>>> import numpy as np
>>> import numpy.linalg as la
>>> np.set_printoptions(precision=3, suppress=True, linewidth=140, sign=" ")
>>> tidy = lambda a: np.round(a, 3) + 0
>>> m1 = np.array([[1, 0, 0, 0], [0, 0, 0, 2], [0, 1, 0, 1], [0, 0, 2, 1]])
>>> m1[2] = m1[3]
>>> print(m1)
[[ 1  0  0  0]
 [ 0  0  0  2]
 [ 0  0  2  1]
 [ 0  0  2  1]]
>>> print(np.diff(m1, axis=0))
[[-1  0  0  2]
 [ 0  0  2 -1]
 [ 0  0  0  0]]
>>> print(m1.mean(axis=0))
[ 0.25  0.    1.    1.  ]
>>> print(m1.shape)
(4, 4)
>>> print(np.abs(m1).max())
2
>>> print(np.count_nonzero(m1))
6
>>> print(la.matrix_rank(m1, rtol=0.1))
3
>>> print(np.argsort(-la.norm(m1, axis=0).round(6), kind="stable")[:3])
[ 2  3  0]
>>> w1 = np.array([[1, 0, 2], [-2, -1, -1], [2, 1, 0], [1, 0, 2]])
>>> beta = np.array([0, 1, 0])
>>> act = np.maximum(m1 @ w1 + beta, 0)
>>> print((act > 0).astype(int))
[[ 1  1  1]
 [ 1  1  1]
 [ 1  1  1]
 [ 1  1  1]]
>>> print(act)
[[ 1  1  2]
 [ 2  1  4]
 [ 5  3  2]
 [ 5  3  2]]
>>> print((act > 0).mean(axis=0))
[ 1.  1.  1.]
>>> basis = np.array([[3, 1, 0], [2, -3, 3], [1, -1, 1]])
>>> print(w1 @ basis)
[[ 5 -1  2]
 [-9  2 -4]
 [ 8 -1  3]
 [ 5 -1  2]]
>>> print(act @ basis)
[[ 7 -4  5]
 [12 -5  7]
 [23 -6 11]
 [23 -6 11]]
>>> F = np.load("data.npy")
>>> print(tidy(F))
[[ 0.006 -0.043  0.049  0.043]
 [-0.043  0.301 -0.344 -0.301]
 [ 0.049 -0.344  0.393  0.344]
 [ 0.043 -0.301  0.344  0.301]]
>>> print(la.cond(F) > 100)
True
>>> print(tidy(la.norm(F, 2) / la.norm(F)))
1.0
>>> def softmax(z):
...     e = np.exp(z - z.max(axis=-1, keepdims=True))
...     return e / e.sum(axis=-1, keepdims=True)
... 
>>> print(tidy(softmax(10 * F[1])))
[ 0.031  0.965  0.002  0.002]
>>> print(tidy(softmax(F[1] + -3)))
[ 0.255  0.359  0.189  0.197]
>>> att = F @ F.T / np.sqrt(4)
>>> print(softmax(att).round(6).argmax(axis=1))
[ 2  1  2  2]
>>> Uu, sigma, Vt = la.svd(m1)
>>> print(np.argmax(sigma[:-1] / (sigma[1:] + 1e-6)) + 1)
3
>>> print(tidy(sigma))
[ 3.335  1.696  1.     0.   ]
>>> A2 = Uu[:, :3] @ np.diag(sigma[:3]) @ Vt[:3]
>>> print(tidy(A2))
[[ 1.  0.  0.  0.]
 [ 0.  0.  0.  2.]
 [ 0.  0.  2.  1.]
 [ 0.  0.  2.  1.]]
>>> print(tidy(la.norm(m1 - A2, 2)), sigma[3])
0.0 0.0
>>> print(tidy(la.eigvals(F)))
[ 0.  1.  0.  0.]
>>> print(tidy(la.det(F.T)))
0.0
>>> print(tidy(np.einsum("ii->", F)))
1.0
>>> print(tidy(np.einsum("ij,ji->", F, F)))
1.0
>>> print(tidy(la.eigvals(F).sum().real))
1.0
>>> ev, V = la.eigh(F)
>>> print(tidy(ev.sum()), tidy(np.trace(F)))
1.0 1.0
>>> print(tidy(la.eigvalsh(F + 4 * np.eye(4))))
[ 4.  4.  4.  5.]
>>> print(tidy(la.eigvalsh(F @ F)))
[ 0.  0.  0.  1.]
>>> print(tidy(V.T @ V))
[[ 1.  0.  0.  0.]
 [ 0.  1.  0.  0.]
 [ 0.  0.  1.  0.]
 [ 0.  0.  0.  1.]]
>>> print(np.abs(V[:, -1]).round(6).argmax())
2
>>> print(tidy(np.abs(V[:, -1])))
[ 0.078  0.548  0.627  0.548]
>>> M = np.array([[8, 7, 9, 18, 8],
...     [7, 18, 10, 3, 13],
...     [9, 10, 10, 18, 10],
...     [18, 3, 18, 8, 16],
...     [8, 13, 10, 16, 18]])
>>> print([round(float(la.det(M[:i, :i])), 2) + 0 for i in range(1, 6)])
[8.0, 95.0, -48.0, 2217.0, 16418.0]
>>> ev, V = la.eigh(M)
>>> vec = np.array([0, 2, 2, 1, 1])
>>> print((np.sign(V[:, -1].round(6)) == np.sign(V[0, -1].round(6))).astype(int))
[ 1  1  1  1  1]
>>> print(np.abs(M).sum(axis=1).max(), tidy(np.abs(ev).max()))
65 57.889
>>> Uu, sigma, Vt = la.svd(M)
>>> print(tidy(sigma))
[ 57.889  15.303  14.79    4.88    0.257]
>>> print(np.argmax(sigma[:-1] / (sigma[1:] + 1e-6)) + 1)
4
>>> A2 = Uu[:, :4] @ np.diag(sigma[:4]) @ Vt[:4]
>>> print(la.matrix_rank(M, rtol=0.05))
4
>>> print(tidy(la.norm(M - A2, 2)), tidy(sigma[4]))
0.257 0.257
>>> print(tidy(A2))
[[  8.121   7.021   8.874  17.998   8.003]
 [  7.021  18.004   9.978   3.     13.   ]
 [  8.874   9.978  10.132  18.002   9.997]
 [ 17.998   3.     18.002   8.     16.   ]
 [  8.003  13.      9.997  16.     18.   ]]
>>> print(la.matrix_rank(A2))
4
>>> print(tidy(la.norm(M - A2) / la.norm(M)))
0.004
>>> print(tidy(np.abs(M - A2).max()))
0.132
